$ python -q
>>> import numpy as np
>>> import numpy.linalg as la
>>> np.set_printoptions(precision=2, suppress=True, linewidth=100)
>>> X = np.load("test2.npy")
>>> print(X)
[[ 1.  4.  0.  0.  0.  0.  0.]
 [ 4. -1.  4.  0.  0.  0.  0.]
 [ 0.  4.  1.  4.  0.  0.  0.]
 [ 0.  0.  4. -1.  4.  0.  0.]
 [ 0.  0.  0.  4.  3.  4.  0.]
 [ 0.  0.  0.  0.  4. -2.  4.]
 [ 0.  0.  0.  0.  0.  4.  3.]]
>>> r0, v = X[0], X[1]
>>> print(r0 @ r0)
17.0
>>> p = (r0 @ v) / (r0 @ r0) * r0
>>> print(round(la.norm(r0 + v) ** 2 + la.norm(r0 - v) ** 2, 2))
100.0
>>> print(v - p)
[ 4. -1.  4.  0.  0.  0.  0.]
>>> print(p)
[0. 0. 0. 0. 0. 0. 0.]
>>> print(np.outer(r0, v))
[[ 4. -1.  4.  0.  0.  0.  0.]
 [16. -4. 16.  0.  0.  0.  0.]
 [ 0. -0.  0.  0.  0.  0.  0.]
 [ 0. -0.  0.  0.  0.  0.  0.]
 [ 0. -0.  0.  0.  0.  0.  0.]
 [ 0. -0.  0.  0.  0.  0.  0.]
 [ 0. -0.  0.  0.  0.  0.  0.]]
>>> print((v - p) @ r0)
0.0
>>> other = np.array([[3, 2], [-2, -3]])
>>> cent = np.array([[-5, 2, 4, 4, 1],
...     [0, -3, -2, 3, -3],
...     [1, -1, 4, -4, 2],
...     [0, 1, 1, -1, -4],
...     [4, -1, -3, -1, -4]])
>>> F = np.block([[other, np.zeros((2, 5))], [np.zeros((5, 2)), cent]])
>>> print(F)
[[ 3.  2.  0.  0.  0.  0.  0.]
 [-2. -3.  0.  0.  0.  0.  0.]
 [ 0.  0. -5.  2.  4.  4.  1.]
 [ 0.  0.  0. -3. -2.  3. -3.]
 [ 0.  0.  1. -1.  4. -4.  2.]
 [ 0.  0.  0.  1.  1. -1. -4.]
 [ 0.  0.  4. -1. -3. -1. -4.]]
>>> other = F / np.sqrt((F ** 2).mean(axis=1, keepdims=True))
>>> print(la.norm(other, axis=1))
[2.65 2.65 2.65 2.65 2.65 2.65 2.65]
>>> print(other[2])
[ 0.    0.   -1.68  0.67  1.34  1.34  0.34]
>>> print(la.matrix_rank(other) == la.matrix_rank(F))
True
>>> print(la.norm(F, axis=0))
[3.61 3.61 6.48 4.   6.78 6.56 6.78]
>>> print(round(la.norm(F, "nuc"), 2))
32.44
>>> print(la.norm(F, axis=1).argmax())
2
>>> print(round(la.norm(F[6] - F[3]), 2))
6.16
>>> print(round(la.norm(F[6], 1), 2), round(float(la.norm(F[6], np.inf)), 2))
13.0 4.0
>>> print(np.round(la.norm(F) ** 2 / la.norm(F, 2) ** 2, 2))
2.15
>>> E = np.loadtxt("w.csv", delimiter=",")
>>> print(E)
[[ 0.9  -1.1   3.28 -0.7   0.7  -0.6 ]
 [-0.6   0.4  -1.31 -0.6   0.3  -0.4 ]
 [ 0.9  -0.6   1.78 -0.6  -0.4  -0.7 ]
 [ 0.1   0.2  -0.59 -0.3   0.7  -0.8 ]
 [-0.7   0.7  -2.11  0.8   0.1   0.1 ]
 [ 0.8  -0.8   2.39  0.    0.2  -0.2 ]
 [-0.7   0.    0.05  1.3   1.6   0.5 ]
 [ 1.    0.8  -2.3   0.5  -0.1  -0.8 ]
 [ 0.2  -1.4   4.23  1.3   0.2   0.4 ]
 [ 0.7   0.    0.07  0.7   0.8  -1.7 ]
 [-0.9   0.    0.   -0.3   0.2   1.7 ]
 [-0.9   0.1  -0.29  0.3  -0.1   0.3 ]
 [-0.3   0.8  -2.39  1.   -1.3   1.8 ]
 [ 0.2  -0.6   1.76  0.5   0.3  -1.  ]
 [ 1.2  -0.3   0.92  0.5   0.    0.2 ]
 [ 2.7   0.1  -0.32 -1.2   1.2   0.2 ]
 [ 0.8  -0.3   1.01  1.3   2.   -1.5 ]
 [ 0.4   0.    0.   -1.2  -1.1   0.  ]
 [ 2.4   0.4  -1.22  0.6   0.8  -0.6 ]
 [ 1.   -0.2   0.54 -1.5   0.7  -0.7 ]
 [ 1.6   0.1  -0.31 -1.   -1.6  -0.1 ]
 [ 0.    0.2  -0.65  0.3   0.4   1.3 ]
 [ 1.4   0.8  -2.48 -0.1  -0.3   1.4 ]
 [-1.1  -1.1   3.33 -0.3   0.5  -0.5 ]
 [ 0.3   1.8  -5.42 -1.9  -0.7  -0.3 ]
 [ 1.6   0.1  -0.36 -1.4  -0.3  -0.7 ]
 [-0.3   0.4  -1.2  -0.6   0.2   0.3 ]
 [-1.1  -1.    2.98  0.6  -1.5  -0.7 ]
 [-2.2   0.3  -0.84  0.6  -1.   -0.5 ]
 [ 1.   -1.    3.04  0.1  -0.1   2.  ]
 [-0.1  -0.1   0.41 -0.4  -0.5   0.4 ]]
>>> other = np.c_[E[:, :1] @ np.array([[-3]]), np.array([7, 2, 4, 6, 5, 1, 7, 2, 7, 0, 2, 0, 0, 9, 0, 0, 7, 4, 3, 5, 7, 0, 1, 1, 9, 6, 6, 8, 8, 6, 8])]
>>> print(other)
[[-2.7  7. ]
 [ 1.8  2. ]
 [-2.7  4. ]
 [-0.3  6. ]
 [ 2.1  5. ]
 [-2.4  1. ]
 [ 2.1  7. ]
 [-3.   2. ]
 [-0.6  7. ]
 [-2.1  0. ]
 [ 2.7  2. ]
 [ 2.7  0. ]
 [ 0.9  0. ]
 [-0.6  9. ]
 [-3.6  0. ]
 [-8.1  0. ]
 [-2.4  7. ]
 [-1.2  4. ]
 [-7.2  3. ]
 [-3.   5. ]
 [-4.8  7. ]
 [ 0.   0. ]
 [-4.2  1. ]
 [ 3.3  1. ]
 [-0.9  9. ]
 [-4.8  6. ]
 [ 0.9  6. ]
 [ 3.3  8. ]
 [ 6.6  8. ]
 [-3.   6. ]
 [ 0.3  8. ]]
>>> print(np.round(la.lstsq(E, other[:, 0])[0], 2) + 0)
[-3.  0.  0.  0.  0.  0.]
>>> print(la.matrix_rank(other))
2
>>> print(la.norm(la.qr(E)[0].T @ other, axis=0) ** 2 / ((other ** 2).sum(axis=0) + 1e-12))
[1.   0.11]
>>> print(la.matrix_rank(np.c_[E, other]))
7
>>> theta = np.radians(30)
>>> Rm = np.eye(6)
>>> Rm[1, 1] = Rm[5, 5] = np.cos(theta)
>>> Rm[1, 5], Rm[5, 1] = -np.sin(theta), np.sin(theta)
>>> print(Rm)
[[ 1.    0.    0.    0.    0.    0.  ]
 [ 0.    0.87  0.    0.    0.   -0.5 ]
 [ 0.    0.    1.    0.    0.    0.  ]
 [ 0.    0.    0.    1.    0.    0.  ]
 [ 0.    0.    0.    0.    1.    0.  ]
 [ 0.    0.5   0.    0.    0.    0.87]]
>>> other = E @ Rm.T
>>> print(np.allclose(E @ E.T, other @ other.T))
True
>>> print(np.abs(other - E).max(axis=0))
[0.   1.01 0.   0.   0.   0.94]
>>> d = la.norm(E[:, None] - E[None], axis=-1)
>>> print(d.mean(axis=1).argmax())
24
>>> print(np.unravel_index(d.round(6).argmax(), d.shape))
(np.int64(8), np.int64(24))
>>> other = la.inv(F)
>>> print(np.round(la.det(F) * la.det(other), 2))
1.0
>>> print(round(la.slogdet(F)[0], 2))
-1.0
>>> print(np.round(la.inv(other), 2) + 0)
[[ 3.  2.  0.  0.  0.  0.  0.]
 [-2. -3.  0.  0.  0.  0.  0.]
 [ 0.  0. -5.  2.  4.  4.  1.]
 [ 0.  0.  0. -3. -2.  3. -3.]
 [ 0.  0.  1. -1.  4. -4.  2.]
 [ 0.  0.  0.  1.  1. -1. -4.]
 [ 0.  0.  4. -1. -3. -1. -4.]]
>>> print(np.allclose(other, F.T))
False
>>> print(la.det(F) * other)
[[-3006. -2004.    -0.    -0.    -0.    -0.    -0.]
 [ 2004.  3006.     0.     0.     0.     0.     0.]
 [    0.     0. -1680.   780.  -750.  1785. -3165.]
 [    0.     0.  -660.  1380.   600.    75.  -975.]
 [   -0.    -0. -1350.    90. -1050.   495. -1425.]
 [   -0.    -0. -1650.   110.  -170.  1440. -2020.]
 [    0.     0.   -90.   340.   -70.  1035.   -95.]]
>>> data = np.loadtxt("a.csv", delimiter=",")
>>> print(data)
[[3. 3. 2. 0. 0. 0. 0.]
 [3. 0. 2. 1. 0. 0. 0.]
 [0. 3. 1. 2. 0. 0. 0.]
 [2. 1. 1. 3. 0. 0. 0.]
 [0. 0. 0. 0. 1. 2. 1.]
 [0. 0. 0. 0. 1. 2. 1.]
 [0. 0. 0. 0. 1. 1. 2.]]
>>> print(round(la.det(data), 2))
0.0
>>> print((data != 0).astype(int))
[[1 1 1 0 0 0 0]
 [1 0 1 1 0 0 0]
 [0 1 1 1 0 0 0]
 [1 1 1 1 0 0 0]
 [0 0 0 0 1 1 1]
 [0 0 0 0 1 1 1]
 [0 0 0 0 1 1 1]]
>>> print(data @ data)
[[18. 15. 14.  7.  0.  0.  0.]
 [11. 16.  9.  7.  0.  0.  0.]
 [13.  5.  9. 11.  0.  0.  0.]
 [15. 12. 10. 12.  0.  0.  0.]
 [ 0.  0.  0.  0.  4.  7.  5.]
 [ 0.  0.  0.  0.  4.  7.  5.]
 [ 0.  0.  0.  0.  4.  6.  6.]]
>>> print(la.cond(data) > 100)
True
>>> rng = np.random.default_rng(255)
>>> lab = rng.permutation(7)
>>> print(lab)
[0 3 2 6 5 1 4]
>>> other = data[lab][:, lab]
>>> print(np.allclose(other, data))
False
>>> U, s, vt = la.svd(data)
>>> print(np.argmax(s[:-1] / (s[1:] + 1e-6)) + 1)
6
>>> print(s.round(2) + 0)
[6.88 4.08 3.18 2.68 1.15 0.56 0.  ]
>>> other = U[:, :6] @ np.diag(s[:6]) @ vt[:6]
>>> print(round(np.abs(data - other).max(), 2))
0.0
>>> print(other.round(2) + 0)
[[3. 3. 2. 0. 0. 0. 0.]
 [3. 0. 2. 1. 0. 0. 0.]
 [0. 3. 1. 2. 0. 0. 0.]
 [2. 1. 1. 3. 0. 0. 0.]
 [0. 0. 0. 0. 1. 2. 1.]
 [0. 0. 0. 0. 1. 2. 1.]
 [0. 0. 0. 0. 1. 1. 2.]]
>>> print(round(float(la.norm(data - other, 2)), 2), round(float(s[6]), 2))
0.0 0.0
>>> U, s, vt = la.svd(data)
>>> vecs = vt[:(s > 1e-8).sum()]
>>> vec = data[5] + 3 * data[0] + rng.integers(2) * np.eye(7)[2]
>>> print(vec)
[9. 9. 6. 0. 1. 2. 1.]
>>> print(np.diag(vecs.T @ vecs))
[1.   1.   1.   1.   0.18 0.91 0.91]
>>> print(np.round(vecs.T @ vecs, 2) + 0)
[[ 1.    0.    0.    0.    0.    0.    0.  ]
 [ 0.    1.    0.    0.    0.    0.    0.  ]
 [ 0.    0.    1.    0.    0.    0.    0.  ]
 [ 0.    0.    0.    1.    0.    0.    0.  ]
 [ 0.    0.    0.    0.    0.18  0.27  0.27]
 [ 0.    0.    0.    0.    0.27  0.91 -0.09]
 [ 0.    0.    0.    0.    0.27 -0.09  0.91]]
>>> A = np.array([[2, 4, 0], [2, 3, 0], [0, 4, 0], [5, 4, 4]])
>>> A[-1] = A[0] + 4 * A[1]
>>> print(A)
[[ 2  4  0]
 [ 2  3  0]
 [ 0  4  0]
 [10 16  0]]
>>> blk = np.stack([A, -3 * A, A[::-1]])
>>> print((blk @ A.T).shape)
(3, 4, 4)
>>> print(la.matrix_rank(blk.reshape(3, -1)))
2
>>> rk = la.matrix_rank(A)
>>> print(rk)
2
>>> ns = la.svd(A)[2][rk:].T
>>> print(A @ ns)
[[0.]
 [0.]
 [0.]
 [0.]]
>>> print(np.allclose(A @ ns, 0))
True
>>> print(la.matrix_rank(A.T @ A), la.matrix_rank(A @ A.T))
2 2
>>> print(ns @ ns.T)
[[0. 0. 0.]
 [0. 0. 0.]
 [0. 0. 1.]]
>>> print(np.abs(np.diag(la.qr(A)[1])) > 1e-9)
[ True  True False]
>>> print(np.round(A @ la.pinv(A) @ A, 2) + 0)
[[ 2.  4.  0.]
 [ 2.  3.  0.]
 [ 0.  4.  0.]
 [10. 16.  0.]]
>>> print(round(float(np.trace(la.pinv(A) @ A)), 2))
2.0
>>> mat = np.loadtxt("m.csv", delimiter=",")
>>> print(mat)
[[ -0.4  -0.5  -0.1  -0.2 -19.   -0.1   0.4]
 [  0.2   0.7   2.    0.7   1.    1.    1.2]
 [ -0.3   0.7   0.2   1.4 -13.    1.1  -0.4]
 [  0.5  -1.   -0.4   0.2  -3.   -0.7   0.7]
 [ -0.7   0.5  -1.8  -0.2  -1.   -0.7  -0.6]
 [  1.2  -1.3  -0.6  -1.4   9.   -0.1  -0.5]
 [ -0.7   0.8   1.2   1.6  -4.   -2.3  -0.6]]
>>> vec = np.array([-1, -2, 1, 0, -1, 1, -2])
>>> rhs = mat @ vec
>>> coef, lr = np.zeros(7), 1 / la.norm(mat, 2) ** 2
>>> for i in range(300):
...     coef -= lr * mat.T @ (mat @ coef - rhs)
...     if i % 50 == 0: print(i, round(la.norm(mat @ coef - rhs), 2))
... 
0 3.13
50 2.47
100 2.17
150 1.96
200 1.77
250 1.61
>>> print(round(float(la.cond(mat)), 2))
109.58
>>> vec = np.array([3, -1, -3, -1, -4, -1, -5])
>>> a = np.maximum(mat @ vec, 0)
>>> print(mat.T @ a)
[  -54.73     0.77    -6.03    75.76 -2146.6      0.1      4.39]
>>> print(np.maximum(mat @ vec, 0) - np.maximum(-mat @ vec, 0))
[ 73.9 -17.8  49.3  12.7  10.7 -25.3  13.2]
>>> print(mat * (a > 1e-9)[:, None])
[[ -0.4  -0.5  -0.1  -0.2 -19.   -0.1   0.4]
 [  0.    0.    0.    0.    0.    0.    0. ]
 [ -0.3   0.7   0.2   1.4 -13.    1.1  -0.4]
 [  0.5  -1.   -0.4   0.2  -3.   -0.7   0.7]
 [ -0.7   0.5  -1.8  -0.2  -1.   -0.7  -0.6]
 [  0.   -0.   -0.   -0.    0.   -0.   -0. ]
 [ -0.7   0.8   1.2   1.6  -4.   -2.3  -0.6]]
>>> other = mat / la.norm(mat, axis=1, keepdims=True)
>>> cov = other @ other.T
>>> print(np.argwhere(np.triu(np.abs(cov) > 0.95, 1)))
[[0 2]
 [0 5]
 [2 5]]
>>> print(la.norm(other, axis=1))
[1. 1. 1. 1. 1. 1. 1.]
>>> print(cov)
[[ 1.   -0.35  0.98  0.9   0.41 -0.96  0.77]
 [-0.35  1.   -0.28 -0.42 -0.84  0.2  -0.2 ]
 [ 0.98 -0.28  1.    0.84  0.39 -0.98  0.78]
 [ 0.9  -0.42  0.84  1.    0.35 -0.81  0.68]
 [ 0.41 -0.84  0.39  0.35  1.   -0.39  0.35]
 [-0.96  0.2  -0.98 -0.81 -0.39  1.   -0.84]
 [ 0.77 -0.2   0.78  0.68  0.35 -0.84  1.  ]]
>>> print(round(float(np.degrees(np.arccos(np.clip(cov[5, 4], -1, 1)))), 2))
112.85
>>> lab = rng.permutation(7)
>>> print(lab)
[1 5 6 4 0 2 3]
>>> other = mat[lab][:, lab]
>>> print(np.round(la.det(other), 2), round(la.det(mat[lab]), 2))
198.05 198.05
>>> print(other)
[[  0.7   1.    1.2   1.    0.2   2.    0.7]
 [ -1.3  -0.1  -0.5   9.    1.2  -0.6  -1.4]
 [  0.8  -2.3  -0.6  -4.   -0.7   1.2   1.6]
 [  0.5  -0.7  -0.6  -1.   -0.7  -1.8  -0.2]
 [ -0.5  -0.1   0.4 -19.   -0.4  -0.1  -0.2]
 [  0.7   1.1  -0.4 -13.   -0.3   0.2   1.4]
 [ -1.   -0.7   0.7  -3.    0.5  -0.4   0.2]]
>>> m1 = np.loadtxt("arr.csv", delimiter=",")
>>> print(m1)
[[2. 0. 0. 0. 0. 0. 0.]
 [0. 2. 0. 0. 0. 0. 0.]
 [1. 2. 2. 0. 0. 0. 0.]
 [1. 2. 2. 1. 0. 0. 0.]
 [1. 0. 2. 2. 1. 0. 0.]
 [2. 0. 2. 1. 0. 0. 0.]
 [2. 0. 2. 1. 1. 0. 0.]]
>>> lab = rng.permutation(7)
>>> print(lab)
[2 4 5 0 6 1 3]
>>> other = m1[lab][:, lab]
>>> print(np.trace(other))
8.0
>>> print(other)
[[2. 0. 0. 1. 0. 2. 0.]
 [2. 1. 0. 1. 0. 0. 2.]
 [2. 0. 0. 2. 0. 0. 1.]
 [0. 0. 0. 2. 0. 0. 0.]
 [2. 1. 0. 2. 0. 0. 1.]
 [0. 0. 0. 0. 0. 2. 0.]
 [2. 0. 0. 1. 0. 2. 1.]]
>>> print(np.allclose(other, m1))
False
>>> print(round(float(la.det(other)), 2), np.round(la.det(m1[lab]), 2))
0.0 0.0
>>> print(np.sort(np.abs(la.eigvals(other))))
[0. 0. 1. 1. 2. 2. 2.]
>>> J = np.loadtxt("block1.csv", delimiter=",")
>>> print(J)
[[-0.7  -0.3  -0.5   0.4   0.7   1.43]
 [-1.5   0.5   2.2  -0.5   0.9   1.8 ]
 [ 2.8  -0.8  -0.4   0.5   0.6   1.25]
 [-1.1   0.9   0.2   0.   -0.3  -0.67]
 [ 0.6   0.    2.8   0.1   0.3   0.65]
 [-0.8   0.6   0.4   1.3   0.   -0.15]
 [ 0.4  -0.4  -0.3   0.2  -1.2  -2.53]
 [ 2.3   0.5   0.3   1.5  -0.9  -1.71]
 [-0.4   0.4   1.   -0.5  -2.1  -4.17]
 [ 1.    0.6  -0.3  -0.9  -1.1  -2.11]
 [-1.6   0.2   0.4   1.9  -0.6  -1.13]]
>>> r0, v = J[7], J[8]
>>> print(np.round(r0 @ r0, 2))
11.61
>>> p = (r0 @ v) / (r0 @ r0) * r0
>>> print(v - p)
[-1.95  0.06  0.8  -1.51 -1.49 -3.01]
>>> print(p)
[ 1.55  0.34  0.2   1.01 -0.61 -1.16]
